>>> import numpy as np
>>> np.set_printoptions(suppress=True, linewidth=140)
>>> def rd(a):
...     return np.round(a, 3) + 0
... 
>>> M = np.loadtxt("x.csv", delimiter=",")
>>> M
array([[1.   , 0.5  , 0.25 , 0.125, 0.062],
       [0.5  , 1.   , 0.5  , 0.25 , 0.125],
       [0.25 , 0.5  , 1.   , 0.5  , 0.25 ],
       [0.125, 0.25 , 0.5  , 1.   , 0.5  ],
       [0.062, 0.125, 0.25 , 0.5  , 1.   ]])
>>> # symmetric, so the eigenvalues are real
>>> ev, V = np.linalg.eigh(M)
>>> rd(ev)
array([0.36 , 0.457, 0.69 , 1.231, 2.262])
>>> rng = np.random.default_rng(7221)
>>> labels = rng.permutation(5)
>>> labels
array([1, 0, 2, 3, 4])
>>> B = M[labels][:, labels]
>>> B
array([[1.   , 0.5  , 0.5  , 0.25 , 0.125],
       [0.5  , 1.   , 0.25 , 0.125, 0.062],
       [0.5  , 0.25 , 1.   , 0.5  , 0.25 ],
       [0.25 , 0.125, 0.5  , 1.   , 0.5  ],
       [0.125, 0.062, 0.25 , 0.5  , 1.   ]])
>>> np.diag(B)
array([1., 1., 1., 1., 1.])
>>> rd(np.sort(np.abs(np.linalg.eigvals(B))))
array([0.36 , 0.457, 0.69 , 1.231, 2.262])
>>> low = np.linalg.cholesky(B)
>>> rd(low @ low.T)
array([[1.   , 0.5  , 0.5  , 0.25 , 0.125],
       [0.5  , 1.   , 0.25 , 0.125, 0.062],
       [0.5  , 0.25 , 1.   , 0.5  , 0.25 ],
       [0.25 , 0.125, 0.5  , 1.   , 0.5  ],
       [0.125, 0.062, 0.25 , 0.5  , 1.   ]])
>>> np.linalg.eigvalsh(B).min() > 0
np.True_
>>> B / np.sqrt(np.outer(np.diag(B), np.diag(B)))
array([[1.   , 0.5  , 0.5  , 0.25 , 0.125],
       [0.5  , 1.   , 0.25 , 0.125, 0.062],
       [0.5  , 0.25 , 1.   , 0.5  , 0.25 ],
       [0.25 , 0.125, 0.5  , 1.   , 0.5  ],
       [0.125, 0.062, 0.25 , 0.5  , 1.   ]])
>>> W0 = np.loadtxt("dump.csv", delimiter=",")
>>> W0
array([[-1.81 ,  0.1  , -0.6  ,  0.9  ],
       [ 1.577, -1.3  ,  1.5  , -0.8  ],
       [-1.183, -0.9  ,  0.1  ,  0.8  ],
       [ 0.503,  1.1  ,  1.8  , -0.2  ],
       [-2.397, -0.6  ,  0.8  ,  1.4  ],
       [-2.582,  0.7  ,  1.5  ,  1.4  ],
       [-2.494, -0.2  ,  0.5  ,  1.4  ],
       [ 0.942,  0.6  , -2.   , -0.4  ],
       [ 1.329, -0.7  , -0.6  , -0.6  ],
       [-1.779, -1.5  ,  0.7  ,  1.1  ],
       [-4.225,  0.9  ,  0.4  ,  1.9  ],
       [-2.037, -2.7  ,  1.1  ,  0.8  ],
       [ 0.646, -0.9  , -0.7  , -0.3  ],
       [-1.648, -0.4  ,  1.   ,  0.9  ],
       [-4.005, -0.2  , -0.9  ,  1.8  ],
       [-1.202,  0.4  , -1.   ,  0.3  ],
       [ 0.806, -0.8  , -0.2  , -0.6  ],
       [-0.298,  1.8  , -1.2  ,  0.3  ],
       [ 1.061,  0.2  ,  1.7  , -0.4  ],
       [ 0.716,  0.7  ,  0.2  , -0.4  ],
       [-1.256,  0.4  , -1.5  ,  0.9  ],
       [ 1.075, -0.5  , -0.5  , -0.6  ]])
>>> Ac = W0 - W0.mean(axis=0)
>>> V = np.linalg.svd(Ac)[2][:3]
>>> B = Ac - Ac @ V.T @ V
>>> np.linalg.norm(B, axis=1).round(6).argmax()
np.int64(15)
>>> B = W0 + rng.integers(-2, 3, (22, 3)) @ rng.integers(-2, 3, (3, 4))
>>> rd(B)
array([[-0.81 ,  2.1  , -1.6  ,  1.9  ],
       [ 1.577,  4.7  , -2.5  , -1.8  ],
       [-4.183,  0.1  ,  0.1  ,  0.8  ],
       [ 4.503,  3.1  , -0.2  , -0.2  ],
       [-1.397, -3.6  ,  2.8  ,  2.4  ],
       [-1.582,  3.7  , -0.5  ,  1.4  ],
       [ 0.506,  1.8  , -0.5  ,  3.4  ],
       [ 0.942, -1.4  ,  0.   ,  1.6  ],
       [ 2.329, -3.7  ,  1.4  ,  0.4  ],
       [-1.779,  1.5  , -0.3  ,  3.1  ],
       [-7.225, -1.1  ,  1.4  , -0.1  ],
       [ 0.963,  0.3  , -0.9  ,  1.8  ],
       [ 1.646, -8.9  ,  4.3  ,  0.7  ],
       [ 1.352,  1.6  ,  0.   ,  2.9  ],
       [-5.005, -7.2  ,  3.1  ,  0.8  ],
       [-3.202, -2.6  ,  0.   , -2.7  ],
       [ 0.806, -3.8  ,  0.8  , -2.6  ],
       [-1.298, -4.2  ,  1.8  , -1.7  ],
       [ 3.061, -2.8  ,  2.7  , -1.4  ],
       [-0.284, -1.3  ,  1.2  , -1.4  ],
       [-4.256, -0.6  , -1.5  , -2.1  ],
       [ 2.075,  5.5  , -3.5  ,  1.4  ]])
>>> np.linalg.matrix_rank(B - W0, tol=1e-8)
np.int64(3)
>>> np.abs(B - W0).sum(axis=1)
array([ 5., 11.,  4.,  8.,  7.,  6.,  8.,  6.,  7.,  6.,  8.,  9., 15.,  8., 13.,  9.,  6., 12.,  7.,  5.,  7., 12.])
>>> rd(np.linalg.svd(B - W0, compute_uv=False))
array([21.097, 10.085,  5.498,  0.   ])
>>> labels = rng.permutation(4)
>>> B = W0[:, labels] * rng.choice([-1, 1], 4)
>>> B
array([[ 0.1  ,  0.9  ,  1.81 ,  0.6  ],
       [-1.3  , -0.8  , -1.577, -1.5  ],
       [-0.9  ,  0.8  ,  1.183, -0.1  ],
       [ 1.1  , -0.2  , -0.503, -1.8  ],
       [-0.6  ,  1.4  ,  2.397, -0.8  ],
       [ 0.7  ,  1.4  ,  2.582, -1.5  ],
       [-0.2  ,  1.4  ,  2.494, -0.5  ],
       [ 0.6  , -0.4  , -0.942,  2.   ],
       [-0.7  , -0.6  , -1.329,  0.6  ],
       [-1.5  ,  1.1  ,  1.779, -0.7  ],
       [ 0.9  ,  1.9  ,  4.225, -0.4  ],
       [-2.7  ,  0.8  ,  2.037, -1.1  ],
       [-0.9  , -0.3  , -0.646,  0.7  ],
       [-0.4  ,  0.9  ,  1.648, -1.   ],
       [-0.2  ,  1.8  ,  4.005,  0.9  ],
       [ 0.4  ,  0.3  ,  1.202,  1.   ],
       [-0.8  , -0.6  , -0.806,  0.2  ],
       [ 1.8  ,  0.3  ,  0.298,  1.2  ],
       [ 0.2  , -0.4  , -1.061, -1.7  ],
       [ 0.7  , -0.4  , -0.716, -0.2  ],
       [ 0.4  ,  0.9  ,  1.256,  1.5  ],
       [-0.5  , -0.6  , -1.075,  0.5  ]])
>>> Uu, _, Vt = np.linalg.svd(W0.T @ B)
>>> rd(Uu @ Vt)
array([[ 0.,  0., -1.,  0.],
       [ 1.,  0.,  0.,  0.],
       [ 0.,  0.,  0., -1.],
       [ 0.,  1.,  0.,  0.]])
>>> labels
array([1, 3, 0, 2])
